$ ipython --no-banner

In [1]: import numpy as np

In [2]: from numpy import linalg as LA

In [3]: np.set_printoptions(precision=1, suppress=True, linewidth=100)

In [4]: K = np.loadtxt("dump.csv", delimiter=",")

In [5]: K
Out[5]: 
array([[2., 2., 0.],
       [2., 2., 2.],
       [0., 2., 2.]])

In [6]: hat = np.triu(np.array([[7, -3, -4], [4, 9, -3], [5, 5, -4]]), 1) + np.eye(3)

In [7]: Y = hat @ K @ LA.inv(hat)

In [8]: print(Y)
[[  -4.  -24. -102.]
 [   2.    2.   10.]
 [   0.    2.    8.]]

In [9]: round(float(LA.det(Y)), 1)
Out[9]: -8.0

In [10]: np.trace(Y), np.trace(K)
Out[10]: (np.float64(6.0), np.float64(6.0))

In [11]: basis = np.array([[1, 2, 2, 1], [2, 1, 1, 0]])

In [12]: J = np.repeat(basis, 15 // 2, axis=0)

In [13]: rng = np.random.default_rng(600)

In [14]: J = J + 0.1 * rng.normal(size=J.shape)

In [15]: J.round(1) + 0
Out[15]: 
array([[ 1. ,  2. ,  1.9,  1. ],
       [ 0.8,  1.9,  2. ,  1.2],
       [ 1.1,  2. ,  2. ,  1. ],
       [ 1. ,  2. ,  1.7,  1.1],
       [ 0.9,  2.1,  1.9,  1. ],
       [ 0.8,  1.9,  2.1,  0.9],
       [ 0.9,  2.3,  2. ,  1.1],
       [ 1.9,  1. ,  1.2,  0. ],
       [ 2.1,  1.1,  0.9, -0.2],
       [ 1.9,  1. ,  0.9,  0.3],
       [ 2. ,  1.2,  1. ,  0.1],
       [ 1.9,  1. ,  0.8, -0.2],
       [ 2.1,  1. ,  1. ,  0.2],
       [ 2.1,  1.1,  1.1,  0.1]])

In [16]: round(float(LA.norm(J)), 1)
Out[16]: 10.6

In [17]: print(J.shape)
(14, 4)

In [18]: J.sum(axis=1)
Out[18]: array([5.9, 5.9, 6.1, 5.8, 5.9, 5.7, 6.4, 4.1, 4. , 4.2, 4.3, 3.5, 4.3, 4.4])

In [19]: np.count_nonzero(J)
Out[19]: np.int64(56)

In [20]: w1 = np.array([[1, 3, 1, 0, 3, 1],
    ...:     [3, 3, 3, 0, 2, 0],
    ...:     [1, 3, 1, 1, 1, 2],
    ...:     [3, 3, 0, 1, 2, 2]])

In [21]: b = np.array([1, 5, 4, 2, 2, 4])

In [22]: hid = np.maximum(J @ w1 + b, 0)

In [23]: print(LA.matrix_rank(hid))
5

In [24]: print((hid > 0).astype(int))
[[1 1 1 1 1 1]
 [1 1 1 1 1 1]
 [1 1 1 1 1 1]
 [1 1 1 1 1 1]
 [1 1 1 1 1 1]
 [1 1 1 1 1 1]
 [1 1 1 1 1 1]
 [1 1 1 1 1 1]
 [1 1 1 1 1 1]
 [1 1 1 1 1 1]
 [1 1 1 1 1 1]
 [1 1 1 1 1 1]
 [1 1 1 1 1 1]
 [1 1 1 1 1 1]]

In [25]: basis = np.array([[0, -2], [-2, 1], [1, -1], [0, -2], [1, 2], [0, 2]])

In [26]: (hid @ basis).round(6).argmax(axis=1)
Out[26]: array([1, 1, 1, 1, 1, 1, 1, 1, 1, 1, 1, 1, 1, 1])

In [27]: cen = J - J.mean(axis=0)

In [28]: left, s, Vh = LA.svd(cen, full_matrices=False)

In [29]: print(np.round(cen.mean(axis=0), 1) + 0)
[0. 0. 0. 0.]

In [30]: print((np.sign(left[:, 0]) == np.sign(left[0, 0])).astype(int))
[1 1 1 1 1 1 1 0 0 0 0 0 0 0]

In [31]: np.searchsorted(np.cumsum(s ** 2) / (s ** 2).sum(), 0.9) + 1
Out[31]: np.int64(1)

In [32]: np.abs(Vh[-1])
Out[32]: array([0.4, 0.2, 0.7, 0.5])

In [33]: W0 = np.load("block9.npy")

In [34]: W0
Out[34]: 
array([[ 1.4, -1.7,  1.4, -4.1],
       [-1.7,  5.8,  1.1, -0.8],
       [ 1.4,  1.1,  7.4,  0.8],
       [-4.1, -0.8,  0.8,  5.4]])

In [35]: round(LA.eigvals(W0).sum().real, 1)
Out[35]: np.float64(20.0)

In [36]: np.round(LA.det(W0[::-1]), 1)
Out[36]: np.float64(-762.9)

In [37]: ev, vecs = LA.eigh(W0)

In [38]: x = np.array([-2, 2, 0, 1])

In [39]: print(x @ W0 @ x)
61.0

In [40]: np.abs(W0).sum(axis=1).max(), round(np.abs(ev).max(), 1)
Out[40]: (np.float64(11.1), np.float64(8.0))

In [41]: print(vecs * np.maximum(ev, 0) @ vecs.T)
[[ 2.7 -1.3  1.1 -3.3]
 [-1.3  5.9  1.  -0.5]
 [ 1.1  1.   7.5  0.6]
 [-3.3 -0.5  0.6  5.9]]

In [42]: LA.eigvalsh(W0[1:, 1:])
Out[42]: array([4.2, 6.4, 8. ])
